$ python3 -q
>>> import numpy as np
>>> np.set_printoptions(precision=1, suppress=True, linewidth=140, legacy="1.25")
>>> W0 = np.load("m.npy")
>>> W0
array([[0., 1., 1., 1., 1.],
       [1., 0., 1., 1., 1.],
       [1., 1., 0., 1., 1.],
       [1., 1., 1., 0., 1.],
       [1., 1., 1., 1., 0.]])
>>> # symmetric, so the eigenvalues are real
>>> W0 @ (-1.0) ** np.arange(5)
array([0., 2., 0., 2., 0.])
>>> np.sort(np.abs(np.fft.fft(W0[0]))), np.sort(np.linalg.svd(W0, compute_uv=False))
(array([1., 1., 1., 1., 4.]), array([1., 1., 1., 1., 4.]))
>>> np.fft.fft(W0[0])
array([ 4.+0.j, -1.+0.j, -1.+0.j, -1.+0.j, -1.+0.j])
>>> rng = np.random.default_rng(14)
>>> labels = rng.integers(0, 2, 4)
>>> F = np.array([[1, 3, 3, 0], [0, 1, 1, 0], [1, 2, 0, 2], [1, 1, 3, 1]]) * (labels[:, None] == labels)
>>> F
array([[1, 0, 0, 0],
       [0, 1, 1, 0],
       [0, 2, 0, 0],
       [1, 0, 0, 1]])
>>> labels = rng.permutation(4)
>>> Y = F[:, labels] * rng.choice([-1, 1], 4)
>>> Y
array([[ 0,  0,  0,  1],
       [ 0,  1, -1,  0],
       [ 0,  0, -2,  0],
       [-1,  0,  0,  1]])
>>> left, _, VT = np.linalg.svd(F.T @ Y)
>>> np.round(left @ VT, 1) + 0
array([[ 0.,  0.,  0.,  1.],
       [ 0.,  0., -1.,  0.],
       [ 0.,  1.,  0.,  0.],
       [-1.,  0.,  0.,  0.]])
>>> np.round(np.linalg.lstsq(F, Y)[0], 1) + 0
array([[ 0.,  0.,  0.,  1.],
       [ 0.,  0., -1.,  0.],
       [ 0.,  1.,  0.,  0.],
       [-1.,  0.,  0.,  0.]])
>>> r0 = np.array([-3, -1])
>>> np.cross(Y[1, :3], Y[0, :3])
array([0, 0, 0])
>>> Y = F / np.linalg.norm(F, axis=1, keepdims=True)
>>> G = Y @ Y.T
>>> (G - 2 * np.eye(4)).round(6).argmax(axis=1)
array([3, 2, 1, 0])
>>> np.linalg.norm(Y, axis=1)
array([1., 1., 1., 1.])
>>> np.argwhere(np.triu(np.abs(G) > 0.95, 1))
array([], shape=(0, 2), dtype=int64)
>>> (np.abs(G) > 0.9).astype(int)
array([[1, 0, 0, 0],
       [0, 1, 0, 0],
       [0, 0, 1, 0],
       [0, 0, 0, 1]])
>>> P = np.triu(np.array([[3, 0, 1, 4], [1, 3, 2, 2], [0, 2, 4, 5], [2, 0, 1, 3]]), 1) + np.eye(4)
>>> Y = P @ F @ np.linalg.inv(P)
>>> round(np.linalg.det(Y), 1)
-2.0
>>> Y
array([[  5.,   2.,  -9.,  25.],
       [  2.,   5., -11.,  39.],
       [  5.,   2.,  -9.,  26.],
       [  1.,   0.,  -1.,   2.]])
>>> np.trace(Y), np.trace(F)
(3.0, 3)
>>> np.linalg.matrix_rank(Y)
4
>>> np.poly(Y)
array([ 1., -3.,  1.,  3., -2.])
>>> G = F.T @ F
>>> np.diag(G)
array([2, 5, 1, 1])
>>> np.trace(G), (F ** 2).sum()
(9, 9)
>>> (F @ F.T).shape
(4, 4)
>>> G
array([[2, 0, 0, 1],
       [0, 5, 1, 0],
       [0, 1, 1, 0],
       [1, 0, 0, 1]])
>>> np.allclose(G, G.T)
True
>>> np.linalg.eigvalsh(G)[::-1]
array([5.2, 2.6, 0.8, 0.4])
>>> m1 = np.diag(np.array([-2, -1, -3])) + -3 * np.eye(3, k=1) + -3 * np.eye(3, k=-1)
>>> m1
array([[-2., -3.,  0.],
       [-3., -1., -3.],
       [ 0., -3., -3.]])
>>> np.linalg.matrix_rank(m1)
3
>>> np.abs(m1).max()
3.0
>>> np.unravel_index(np.abs(m1).argmax(), m1.shape)
(0, 1)
>>> m1 - m1[0]
array([[ 0.,  0.,  0.],
       [-1.,  2., -3.],
       [ 2.,  0., -3.]])
>>> m1.shape
(3, 3)
>>> np.linalg.svd(m1, compute_uv=False)
array([6.1, 2.6, 2.5])
>>> np.count_nonzero(m1)
7
>>> np.diff(m1, axis=0)
array([[-1.,  2., -3.],
       [ 3., -2.,  0.]])
>>> m1[:, 3]
Traceback (most recent call last):
  File "<python-input-50>", line 1, in <module>
    m1[:, 3]
    ~~^^^^^^
IndexError: index 3 is out of bounds for axis 1 with size 3
>>> np.round(np.linalg.eigvals(W0).sum().real, 1)
0.0
>>> np.einsum("ii->", W0)
0.0
>>> round(np.linalg.det(2 * W0), 1), np.round(np.linalg.det(W0), 1)
(128.0, 4.0)
>>> mat = np.array([[0.9, -0.8, 1.9],
...     [-1.3, -1.4, 0.9],
...     [-0.7, 0.2, 0.7],
...     [0.9, -0.5, -0.4],
...     [-0.8, 0.8, -0.3],
...     [-0.1, 0.8, 2.0],
...     [0.5, 0.5, 1.3],
...     [-1.5, 0.1, -0.7],
...     [0.3, 1.3, -0.5],
...     [2.0, 0.4, 0.3],
...     [-1.4, 1.3, 0.6],
...     [-1.2, -0.3, -4.2],
...     [-0.4, -0.3, 1.0]])
>>> Xc = (mat - mat.mean(axis=0)) / mat.std(axis=0)
>>> Xc.std(axis=0)
array([1., 1., 1.])
>>> np.argwhere(np.abs(Xc) > 2)
array([[ 1,  1],
       [ 9,  0],
       [11,  2]])
>>> b = np.linalg.lstsq(np.delete(Xc, 0, axis=1), Xc[:, 0])[0]
>>> b.round(1) + 0
array([0. , 0.3])
>>> np.abs(b).argmax()
1
